$ python -q
>>> import numpy as np
>>> np.set_printoptions(precision=2, suppress=True, linewidth=140, floatmode="fixed")
>>> def tidy(a):
...     return np.round(a, 2) + 0
... 
>>> m1 = np.load("mat.npy")
>>> m1
array([[0, 3, 0, 2, 2, 1, 2, 1, 1, 1],
       [0, 0, 0, 2, 3, 2, 3, 2, 0, 0],
       [0, 0, 0, 3, 2, 1, 3, 3, 0, 1],
       [0, 0, 0, 0, 1, 2, 0, 0, 3, 2],
       [0, 0, 0, 0, 0, 0, 2, 2, 0, 1],
       [0, 0, 0, 0, 0, 0, 2, 0, 2, 0],
       [0, 0, 0, 0, 0, 0, 0, 0, 3, 3],
       [0, 0, 0, 0, 0, 0, 0, 0, 1, 3],
       [0, 0, 0, 0, 0, 0, 0, 0, 0, 1],
       [0, 0, 0, 0, 0, 0, 0, 0, 0, 0]])
>>> # triangular, det is the product of the diagonal
>>> left, sv, vt = np.linalg.svd(m1)
>>> evecs = vt[:(sv > 1e-8).sum()]
>>> rng = np.random.default_rng(60)
>>> x = m1[7] + 3 * m1[2] + rng.integers(2) * np.eye(10)[4]
>>> x
array([0.00, 0.00, 0.00, 9.00, 6.00, 3.00, 9.00, 9.00, 1.00, 6.00])
>>> tidy(evecs.T @ evecs)
array([[0.00, 0.00, 0.00, 0.00, 0.00, 0.00, 0.00, 0.00, 0.00, 0.00],
       [0.00, 1.00, 0.00, 0.00, 0.00, 0.00, 0.00, 0.00, 0.00, 0.00],
       [0.00, 0.00, 0.00, 0.00, 0.00, 0.00, 0.00, 0.00, 0.00, 0.00],
       [0.00, 0.00, 0.00, 1.00, 0.00, 0.00, 0.00, 0.00, 0.00, 0.00],
       [0.00, 0.00, 0.00, 0.00, 1.00, 0.00, 0.00, 0.00, 0.00, 0.00],
       [0.00, 0.00, 0.00, 0.00, 0.00, 1.00, 0.00, 0.00, 0.00, 0.00],
       [0.00, 0.00, 0.00, 0.00, 0.00, 0.00, 1.00, 0.00, 0.00, 0.00],
       [0.00, 0.00, 0.00, 0.00, 0.00, 0.00, 0.00, 1.00, 0.00, 0.00],
       [0.00, 0.00, 0.00, 0.00, 0.00, 0.00, 0.00, 0.00, 1.00, 0.00],
       [0.00, 0.00, 0.00, 0.00, 0.00, 0.00, 0.00, 0.00, 0.00, 1.00]])
>>> np.allclose(evecs.T @ evecs @ x, x)
True
>>> tidy(np.sort(np.abs(np.linalg.eigvals(m1))))
array([0.00, 0.00, 0.00, 0.00, 0.00, 0.00, 0.00, 0.00, 0.00, 0.00])
>>> np.trace(m1)
np.int64(0)
>>> m1 @ m1
array([[ 0,  0,  0,  6, 11, 10, 15, 10, 15, 16],
       [ 0,  0,  0,  0,  2,  4, 10,  6, 21, 22],
       [ 0,  0,  0,  0,  3,  6,  6,  4, 23, 26],
       [ 0,  0,  0,  0,  0,  0,  6,  2,  4,  4],
       [ 0,  0,  0,  0,  0,  0,  0,  0,  8, 12],
       [ 0,  0,  0,  0,  0,  0,  0,  0,  6,  8],
       [ 0,  0,  0,  0,  0,  0,  0,  0,  0,  3],
       [ 0,  0,  0,  0,  0,  0,  0,  0,  0,  1],
       [ 0,  0,  0,  0,  0,  0,  0,  0,  0,  0],
       [ 0,  0,  0,  0,  0,  0,  0,  0,  0,  0]])
>>> np.allclose(m1, m1.T)
False
>>> tidy(np.abs(np.linalg.eigvals(m1)).max())
np.float64(0.0)
>>> (m1 - m1.T) / 2
array([[ 0.00,  1.50,  0.00,  1.00,  1.00,  0.50,  1.00,  0.50,  0.50,  0.50],
       [-1.50,  0.00,  0.00,  1.00,  1.50,  1.00,  1.50,  1.00,  0.00,  0.00],
       [ 0.00,  0.00,  0.00,  1.50,  1.00,  0.50,  1.50,  1.50,  0.00,  0.50],
       [-1.00, -1.00, -1.50,  0.00,  0.50,  1.00,  0.00,  0.00,  1.50,  1.00],
       [-1.00, -1.50, -1.00, -0.50,  0.00,  0.00,  1.00,  1.00,  0.00,  0.50],
       [-0.50, -1.00, -0.50, -1.00,  0.00,  0.00,  1.00,  0.00,  1.00,  0.00],
       [-1.00, -1.50, -1.50,  0.00, -1.00, -1.00,  0.00,  0.00,  1.50,  1.50],
       [-0.50, -1.00, -1.50,  0.00, -1.00,  0.00,  0.00,  0.00,  0.50,  1.50],
       [-0.50,  0.00,  0.00, -1.50,  0.00, -1.00, -1.50, -0.50,  0.00,  0.50],
       [-0.50,  0.00, -0.50, -1.00, -0.50,  0.00, -1.50, -1.50, -0.50,  0.00]])
>>> K = np.loadtxt("x.csv", delimiter=",")
>>> K
array([[ 12.00,  -8.00,   1.00,   8.00,   3.00,  -3.00,   5.00,   3.00,  -9.00,  12.00,   4.00,   0.00,  -4.00],
       [ -8.00,   6.00,  -3.00,  -3.00,  -2.00,  -3.00,   7.00,  10.00, -12.00,  10.00,  -9.00,  -4.00,  -3.00],
       [  1.00,  -3.00,  -8.00,   0.00,  -7.00,   4.00,  -6.00,   0.00,   7.00,  -3.00,  -1.00,   1.00,   1.00],
       [  8.00,  -3.00,   0.00,   8.00,  -2.00,  14.00,  -8.00,  -4.00, -12.00,  12.00, -11.00,  10.00,  -7.00],
       [  3.00,  -2.00,  -7.00,  -2.00,  -6.00,   5.00,  -3.00,   0.00, -10.00,   1.00,   3.00,  -8.00,  18.00],
       [ -3.00,  -3.00,   4.00,  14.00,   5.00,  18.00,  -7.00,   4.00,  -7.00,   4.00,  17.00,  -2.00,  -1.00],
       [  5.00,   7.00,  -6.00,  -8.00,  -3.00,  -7.00, -12.00,   4.00,  12.00,   3.00,  12.00,  13.00,   5.00],
       [  3.00,  10.00,   0.00,  -4.00,   0.00,   4.00,   4.00,  -2.00,   5.00,   8.00,  -1.00,  -9.00,  -4.00],
       [ -9.00, -12.00,   7.00, -12.00, -10.00,  -7.00,  12.00,   5.00,  -6.00,   6.00, -11.00,  -1.00,   2.00],
       [ 12.00,  10.00,  -3.00,  12.00,   1.00,   4.00,   3.00,   8.00,   6.00,  -8.00,  -2.00, -14.00,  -3.00],
       [  4.00,  -9.00,  -1.00, -11.00,   3.00,  17.00,  12.00,  -1.00, -11.00,  -2.00,  18.00,  15.00,   3.00],
       [  0.00,  -4.00,   1.00,  10.00,  -8.00,  -2.00,  13.00,  -9.00,  -1.00, -14.00,  15.00, -14.00,   6.00],
       [ -4.00,  -3.00,   1.00,  -7.00,  18.00,  -1.00,   5.00,  -4.00,   2.00,  -3.00,   3.00,   6.00,   6.00]])
>>> Y = K / np.sqrt((K ** 2).mean(axis=1, keepdims=True))
>>> tidy(Y[9])
array([ 1.53,  1.28, -0.38,  1.53,  0.13,  0.51,  0.38,  1.02,  0.77, -1.02, -0.26, -1.79, -0.38])
>>> tidy(np.linalg.norm(Y, axis=1))
array([3.61, 3.61, 3.61, 3.61, 3.61, 3.61, 3.61, 3.61, 3.61, 3.61, 3.61, 3.61, 3.61])
